$ python3 -q
>>> import numpy as np
>>> import numpy.linalg as la
>>> np.set_printoptions(precision=1, suppress=True, linewidth=100, floatmode="fixed")
>>> feats = np.load("run9.npy")
>>> feats
array([[ 1.0,  0.0,  0.0,  0.0],
       [ 0.0,  1.0, -0.3,  0.0],
       [ 0.0,  0.3,  1.0,  0.0],
       [ 0.0,  0.0,  0.0,  1.0]])
>>> la.svd(feats, compute_uv=False)
array([1.0, 1.0, 1.0, 1.0])
>>> rng = np.random.default_rng(490)
>>> A2 = feats + rng.integers(-2, 3, (4, 1)) @ rng.integers(-2, 3, (1, 4))
>>> A2
array([[ 1.0,  0.0,  0.0,  0.0],
       [ 2.0, -1.0, -2.3,  2.0],
       [ 0.0,  0.3,  1.0,  0.0],
       [ 2.0, -2.0, -2.0,  3.0]])
>>> la.matrix_rank(A2 - feats, tol=1e-8)
np.int64(1)
>>> A = np.loadtxt("x.csv", delimiter=",")
>>> A
array([[0.0, 0.0, 0.0, 0.0],
       [0.0, 0.0, 1.0, 1.0],
       [0.0, 1.0, 0.0, 1.0],
       [0.0, 1.0, 1.0, 0.0]])
>>> la.cond(A) > 100
np.True_
>>> la.matrix_rank(A, rtol=0.1)
np.int64(3)
>>> np.argsort(-la.norm(A, axis=0).round(6), kind="stable")[:3]
array([1, 2, 3])
>>> A.mean(axis=0)
array([0.0, 0.5, 0.5, 0.5])
>>> A.sum(axis=0)
array([0.0, 2.0, 2.0, 2.0])
>>> la.matrix_rank(A)
np.int64(3)
>>> A.shape
(4, 4)
>>> np.count_nonzero(A)
np.int64(6)
>>> np.round(la.norm(A), 1)
np.float64(2.4)
>>> la.svd(A, compute_uv=False)
array([2.0, 1.0, 1.0, 0.0])
>>> T = np.stack([A, 3 * A, A[::-1]])
>>> la.norm(T, axis=(1, 2))
array([2.4, 7.3, 2.4])
>>> T.shape
(3, 4, 4)
>>> la.det(T)
array([0.0, 0.0, 0.0])
>>> la.matrix_rank(T)
array([3, 3, 3])
>>> (T @ A.T).shape
(3, 4, 4)
>>> T.sum(axis=0)
array([[0.0, 1.0, 1.0, 0.0],
       [0.0, 1.0, 4.0, 5.0],
       [0.0, 4.0, 1.0, 5.0],
       [0.0, 4.0, 4.0, 0.0]])
>>> arr = np.array([[-5.7, 7.7, 6.9],
...     [-6.2, 9.4, 8.3],
...     [-6.3, 8.8, 7.2],
...     [-0.4, 3.3, 2.1],
...     [-7.8, 7.3, 6.4],
...     [-5.6, 7.6, 6.9],
...     [-2.1, 0.9, 2.1],
...     [-5.7, 9.5, 8.1],
...     [-0.5, 3.2, 0.7],
...     [-0.8, 3.0, 1.3],
...     [-5.6, 8.1, 7.5],
...     [-5.5, 8.2, 7.0],
...     [-0.3, 1.6, 1.2],
...     [-5.3, 8.7, 9.0],
...     [-2.9, 2.5, 2.5],
...     [-0.8, 2.9, 1.8],
...     [-0.5, 2.7, 2.1],
...     [-6.1, 8.4, 6.9],
...     [-6.7, 6.1, 7.5]])
>>> arr
array([[-5.7,  7.7,  6.9],
       [-6.2,  9.4,  8.3],
       [-6.3,  8.8,  7.2],
       [-0.4,  3.3,  2.1],
       [-7.8,  7.3,  6.4],
       [-5.6,  7.6,  6.9],
       [-2.1,  0.9,  2.1],
       [-5.7,  9.5,  8.1],
       [-0.5,  3.2,  0.7],
       [-0.8,  3.0,  1.3],
       [-5.6,  8.1,  7.5],
       [-5.5,  8.2,  7.0],
       [-0.3,  1.6,  1.2],
       [-5.3,  8.7,  9.0],
       [-2.9,  2.5,  2.5],
       [-0.8,  2.9,  1.8],
       [-0.5,  2.7,  2.1],
       [-6.1,  8.4,  6.9],
       [-6.7,  6.1,  7.5]])
>>> dist = la.norm(arr[:, None] - arr[None], axis=-1)
>>> (dist + 1e9 * np.eye(19)).round(6).argmin(axis=1)
array([ 5,  7, 17, 16, 18,  0, 14,  1,  9, 15, 11, 10, 16,  7,  6, 16, 15,  2,  5])
>>> np.unravel_index(dist.round(6).argmax(), dist.shape)
(np.int64(1), np.int64(12))
>>> dist.shape
(19, 19)
>>> dist[17].round(6).argsort(kind="stable")[:4]
array([17,  2, 11,  0])
>>> dist[17]
array([ 0.8,  1.7,  0.5,  9.0,  2.1,  0.9,  9.8,  1.7,  9.8,  9.4,  0.8,  0.6, 10.6,  2.3,  8.0,
        9.2,  9.3,  0.0,  2.5])
>>> dist.mean(axis=1).argmax()
np.int64(12)
>>> la.norm(arr - arr.mean(axis=0), axis=1)
array([3.2, 5.4, 4.4, 5.2, 4.4, 3.1, 6.0, 5.1, 6.1, 5.6, 3.8, 3.5, 6.7, 5.1, 4.3, 5.3, 5.5, 3.9,
       3.7])
